>>> import numpy as np
>>> np.set_printoptions(suppress=True, linewidth=100)
>>> F = np.load("layer14.npy")
>>> F
array([[18, -9,  9],
       [-9, 18, -3],
       [ 9, -3,  6]])
>>> rng = np.random.default_rng(25)
>>> idx = rng.permutation(3)
>>> idx
array([1, 2, 0])
>>> A2 = F[idx][:, idx]
>>> np.round(np.sort(np.abs(np.linalg.eigvals(A2))), 2)
array([ 0.99, 10.92, 30.1 ])
>>> round(float(np.linalg.det(A2)), 2), np.round(np.linalg.det(F[idx]), 2)
(324.0, np.float64(324.0))
>>> np.allclose(A2, F)
False
>>> A2
array([[18, -3, -9],
       [-3,  6,  9],
       [-9,  9, 18]])
>>> np.diag(A2)
array([18,  6, 18])
>>> feats = np.loadtxt("a.csv", delimiter=",")
>>> feats
array([[3., 1., 4., 0., 5.],
       [5., 3., 1., 4., 0.],
       [0., 5., 3., 1., 4.],
       [4., 0., 5., 3., 1.],
       [1., 4., 0., 5., 3.]])
>>> A2 = np.linalg.inv(feats)
>>> round(float(np.linalg.det(feats) * np.linalg.det(A2)), 2)
1.0
>>> round(float(np.linalg.slogdet(feats)[0]), 2)
1.0
>>> feats @ np.ones(5)
array([13., 13., 13., 13., 13.])
>>> np.round(np.fft.fft(feats[0]), 2)
array([13.  +0.j  ,  1.62+1.45j, -0.62+6.16j, -0.62-6.16j,  1.62-1.45j])
>>> O, R = np.linalg.qr(feats)
>>> round(float(abs(R[0, 0])), 2), np.round(np.linalg.norm(feats[:, 0]), 2)
(7.14, np.float64(7.14))
>>> np.allclose(R.T @ R, feats.T @ feats)
True
>>> R.round(2)
array([[-7.14, -3.08, -5.18, -5.18, -3.08],
       [ 0.  , -6.44, -0.94, -3.27, -4.27],
       [ 0.  ,  0.  , -4.82,  1.64, -3.53],
       [ 0.  ,  0.  ,  0.  , -3.29,  0.64],
       [ 0.  ,  0.  ,  0.  ,  0.  ,  3.22]])
>>> np.round(O @ R, 2) + 0
array([[3., 1., 4., 0., 5.],
       [5., 3., 1., 4., 0.],
       [0., 5., 3., 1., 4.],
       [4., 0., 5., 3., 1.],
       [1., 4., 0., 5., 3.]])
>>> np.round(np.trace(O @ O.T), 2)
np.float64(5.0)
>>> np.round(np.poly(R), 2)
array([    1.  ,    18.47,   102.13,    33.98, -1168.23, -2353.  ])
>>> round(float(np.linalg.eigvals(R).sum().real), 2)
-18.47
>>> np.round(np.linalg.eigvals(R), 2)
array([-7.14, -6.44, -4.82, -3.29,  3.22])
>>> np.round(np.einsum("ij,ji->", R, R), 2)
np.float64(136.99)
>>> round(np.linalg.det(R[::-1]), 2)
np.float64(2353.0)
>>> round(np.einsum("ii->", R), 2)
np.float64(-18.47)
